$ python3 -q
>>> import numpy as np
>>> np.set_printoptions(precision=2, suppress=True, linewidth=160)
>>> F = np.load("block3.npy")
>>> F.round(2) + 0
array([[ -0.97,  -4.23,   0.86,  -4.23,  -7.7 , -20.91],
       [ -0.33,  -4.27,   1.37,  -4.27,  -6.13, -17.37],
       [  0.2 ,  -4.19,   1.76,  -4.19,  -4.66, -13.99],
       [  0.96,  -3.4 ,   2.1 ,  -3.4 ,  -1.65,  -6.74],
       [  0.83,  -1.98,   1.51,  -1.98,  -0.1 ,  -2.25],
       [  0.36,  -0.74,   0.65,  -0.74,   0.18,  -0.52],
       [  0.2 ,   0.  ,  -0.54,   0.  ,  -0.88,   0.45],
       [  1.25,  -1.31,   0.19,  -1.31,  -0.99,   1.19],
       [  5.05,  -6.01,   3.45,  -6.01,  -0.06,   4.67],
       [  9.01, -10.81,   7.08, -10.81,   1.55,   8.89]])
>>> np.argsort(-np.linalg.norm(F, axis=0).round(6), kind="stable")[:3]
array([5, 1, 3])
>>> np.linalg.cond(F) > 100
np.True_
>>> [round(float(x), 2) for x in np.linalg.svd(F, compute_uv=False)[:3]]
[35.49, 24.15, 2.53]
>>> E = np.array([[0, 0, 0, -16, 8, 4],
...     [0, 0, 0, -14, -8, -14],
...     [0, 0, 0, -16, 14, 10],
...     [32, -16, -8, -8, 4, 2],
...     [28, 16, 28, -7, -4, -7],
...     [32, -28, -20, -8, 7, 5]])
>>> np.linalg.cond(E) > 100
np.True_
>>> [round(float(x), 2) for x in np.linalg.svd(E, compute_uv=False)[:3]]
[61.35, 45.26, 28.37]
>>> np.argsort(-np.linalg.norm(E, axis=0).round(6), kind="stable")[:3]
array([0, 1, 2])
>>> K = np.load("dump.npy")
>>> K
array([[-0.99,  0.12],
       [-0.12, -0.99]])
>>> # orthonormal columns
>>> np.linalg.pinv(K)
array([[-0.99, -0.12],
       [ 0.12, -0.99]])
>>> np.round(K @ K.T, 2) + 0
array([[1., 0.],
       [0., 1.]])
>>> np.round(np.trace(K), 2)
np.float64(-1.99)
>>> np.linalg.matrix_power(K, 2)
array([[ 0.97, -0.24],
       [ 0.24,  0.97]])
>>> (K - K.T) / 2
array([[ 0.  ,  0.12],
       [-0.12,  0.  ]])
>>> rng = np.random.default_rng(364998)
>>> z = rng.permutation(2)
>>> Y = K[:, z] * rng.choice([-1, 1], 2)
>>> Y
array([[ 0.12,  0.99],
       [-0.99,  0.12]])
>>> Uu, _, Vh = np.linalg.svd(K.T @ Y)
>>> np.round(np.linalg.lstsq(K, Y)[0], 2) + 0
array([[ 0., -1.],
       [ 1.,  0.]])
>>> z = rng.permutation(2)
>>> z
array([1, 0])
>>> Y = K[z][:, z]
>>> np.round(np.linalg.det(Y), 2), round(float(np.linalg.det(K[z])), 2)
(np.float64(1.0), -1.0)
>>> np.allclose(Y, K)
False
>>> np.sort(np.abs(np.linalg.eigvals(Y)))
array([1., 1.])
>>> x = np.array([-3, 0])
>>> y = K @ x
>>> y
array([2.98, 0.37])
>>> np.round(np.linalg.solve(K, y), 2) + 0
array([-3.,  0.])
>>> np.round(np.linalg.solve(K, 4 * y), 2) + 0
array([-12.,   0.])
>>> np.linalg.solve(K.T, K[1])
array([-0.,  1.])
>>> M = np.loadtxt("case4.csv", delimiter=",")
>>> M
array([[ 2.,  0.,  2.,  2.,  2.],
       [ 3.,  2.,  2.,  3.,  1.],
       [ 0.,  3.,  1.,  2.,  2.],
       [ 1.,  3.,  0.,  3.,  0.],
       [ 2.,  1.,  3.,  0.,  2.],
       [-7., -6., -4., -7., -1.]])
>>> # null space of dimension 1
>>> Uu, s, Vh = np.linalg.svd(M)
>>> evecs = Vh[:(s > 1e-8).sum()]
>>> x = M[2] + -2 * M[1] + rng.integers(2) * np.eye(5)[3]
>>> x
array([-6., -1., -3., -4.,  0.])
>>> round(float(np.linalg.norm(x - evecs.T @ evecs @ x)), 2)
0.0
>>> np.linalg.matrix_rank(np.vstack([M, x]))
np.int64(4)
>>> np.allclose(evecs.T @ evecs @ x, x)
True
>>> Uu, s, Vh = np.linalg.svd(M)
>>> np.argmax(s[:-1] / (s[1:] + 1e-6)) + 1
np.int64(4)
>>> Y = Uu[:, :4] @ np.diag(s[:4]) @ Vh[:4]
>>> round(np.linalg.norm(M - Y, 2), 2), np.round(s[4], 2)
(np.float64(0.0), np.float64(0.0))
>>> Y.round(2) + 0
array([[ 2.,  0.,  2.,  2.,  2.],
       [ 3.,  2.,  2.,  3.,  1.],
       [ 0.,  3.,  1.,  2.,  2.],
       [ 1.,  3.,  0.,  3.,  0.],
       [ 2.,  1.,  3.,  0.,  2.],
       [-7., -6., -4., -7., -1.]])
>>> round(np.linalg.norm(M - Y) / np.linalg.norm(M), 2)
np.float64(0.0)
>>> A = np.load("sample4.npy")
>>> A
array([[-3,  2,  0,  0],
       [-4,  4,  0,  0],
       [ 0,  0, -3,  2],
       [ 0,  0, -4,  4]])
>>> # splits into 2 blocks
>>> x = np.array([-2, 3, 2, 2])
>>> np.sign((A @ x).round(6))
array([ 1,  1, -1,  0])
>>> A * x
array([[ 6,  6,  0,  0],
       [ 8, 12,  0,  0],
       [ 0,  0, -6,  4],
       [ 0,  0, -8,  8]])
>>> np.einsum("ij,j->i", A, x)
array([12, 20, -2,  0])
>>> (A * x).sum(axis=1)
array([12, 20, -2,  0])
>>> arr = np.loadtxt("data.csv", delimiter=",")
>>> arr
array([[4., 3., 3., 2., 2., 3.],
       [3., 0., 6., 2., 4., 3.],
       [3., 6., 0., 3., 6., 2.],
       [2., 2., 3., 2., 1., 2.],
       [2., 4., 6., 1., 2., 4.],
       [3., 3., 2., 2., 4., 4.]])
>>> [round(float(np.linalg.det(arr[:i, :i])), 2) + 0 for i in range(1, 7)]
[4.0, -9.0, -36.0, 9.0, 594.0, 1055.0]
>>> Y = np.linalg.inv(arr)
>>> np.round(np.linalg.det(arr) * np.linalg.det(Y), 2)
np.float64(1.0)
>>> np.linalg.det(arr) * Y
array([[ 654.,   60.,   -9., -436.,  -97., -216.],
       [  60., -130.,  125.,  -40.,  175., -165.],
       [  -9.,  125.,   34.,    6.,  132., -239.],
       [-436.,  -40.,    6.,  994., -287.,  144.],
       [ -97.,  175.,  132., -287.,   16.,    3.],
       [-216., -165., -239.,  144.,    3.,  594.]])
>>> np.round(np.linalg.inv(Y), 2) + 0
array([[4., 3., 3., 2., 2., 3.],
       [3., 0., 6., 2., 4., 3.],
       [3., 6., 0., 3., 6., 2.],
       [2., 2., 3., 2., 1., 2.],
       [2., 4., 6., 1., 2., 4.],
       [3., 3., 2., 2., 4., 4.]])
>>> np.allclose(Y, arr.T)
False
>>> round(np.linalg.slogdet(arr)[0], 2)
np.float64(1.0)
>>> np.round(np.linalg.cond(arr), 2)
np.float64(23.64)
>>> X = np.load("x.npy")
>>> X
array([[ 2.06,  3.46,  3.03],
       [ 3.99,  5.61,  5.54],
       [ 4.34,  6.35,  6.07],
       [10.37, 15.28, 14.18]])
>>> z = rng.permutation(3)
>>> Y = X[:, z] * rng.choice([-1, 1], 3)
>>> Y
array([[  3.03,   3.46,  -2.06],
       [  5.54,   5.61,  -3.99],
       [  6.07,   6.35,  -4.34],
       [ 14.18,  15.28, -10.37]])
>>> Uu, _, Vh = np.linalg.svd(X.T @ Y)
>>> np.round(Uu @ Vh, 2) + 0
array([[ 0.,  0., -1.],
       [ 0.,  1.,  0.],
       [ 1.,  0.,  0.]])
>>> Uu, s, Vh = np.linalg.svd(X)
>>> s
array([27.23,  0.33,  0.14])
>>> Y = Uu[:, :1] @ np.diag(s[:1]) @ Vh[:1]
>>> np.linalg.matrix_rank(X, rtol=0.05)
np.int64(1)
>>> np.linalg.matrix_rank(Y)
np.int64(1)
>>> np.round(np.abs(X - Y).max(), 2)
np.float64(0.18)
>>> round(np.log10(np.linalg.cond(X)))
2
>>> [round(float(x), 2) for x in np.linalg.svd(X, compute_uv=False)[:3]]
[27.23, 0.33, 0.14]
>>> np.linalg.cond(X) > 100
np.True_
>>> s = 5 * 0.5 ** np.arange(3)
>>> Q, _ = np.linalg.qr(np.array([[-0.2, 0.6, 1.6], [-0.7, 0.8, 0.3], [0.9, 0.3, 0.9]]))
>>> feats = rng.normal(size=(26, 3)) * s @ Q
>>> feats
array([[  0.22,  -0.95,   3.53],
       [  1.39,  -0.11,   0.54],
       [  0.28,   0.95,  -3.49],
       [  1.86,   2.08,  -1.46],
       [ -1.93,  -3.17,  -2.96],
       [  0.08,   2.09,  -2.54],
       [ -0.55,   0.23,   1.76],
       [  2.71,   2.84,  -1.57],
       [ -2.79,  -5.03,   4.14],
       [  0.25,  -7.33,  11.17],
       [ -1.86,  -4.23,   2.15],
       [  1.11,  -0.31,  -0.65],
       [ -0.61,  -0.37,   4.95],
       [  1.51,   1.89,  -1.67],
       [ -3.14, -11.97,  10.93],
       [ -0.11,  -3.87,   7.94],
       [ -0.88,  -1.67,   3.26],
       [ -2.12,   2.03,   1.55],
       [ -1.88,  -0.33,   3.75],
       [ -2.01,   0.54,  -3.94],
       [ -0.38,  -1.31,  -5.48],
       [  1.37,   1.13,  -1.88],
       [  0.63,   4.21,  -3.07],
       [  1.35,  -2.49,   4.6 ],
       [  0.63,  -2.75,   0.52],
       [  0.01,   1.21,   0.82]])
>>> Xc = feats - feats.mean(axis=0)
>>> Uu, s, Vh = np.linalg.svd(Xc, full_matrices=False)
>>> np.searchsorted(np.cumsum(s ** 2) / (s ** 2).sum(), 0.9) + 1
np.int64(2)
>>> np.linalg.matrix_rank(Xc)
np.int64(3)
>>> (np.sign(Uu[:, 0]) == np.sign(Uu[0, 0])).astype(int)
array([1, 0, 0, 0, 0, 0, 0, 0, 1, 1, 1, 0, 1, 0, 1, 1, 1, 0, 1, 0, 0, 0, 0, 1, 1, 0])
>>> Vh[0] * np.sign(Vh[0, np.abs(Vh[0]).argmax()])
array([-0.13, -0.6 ,  0.79])
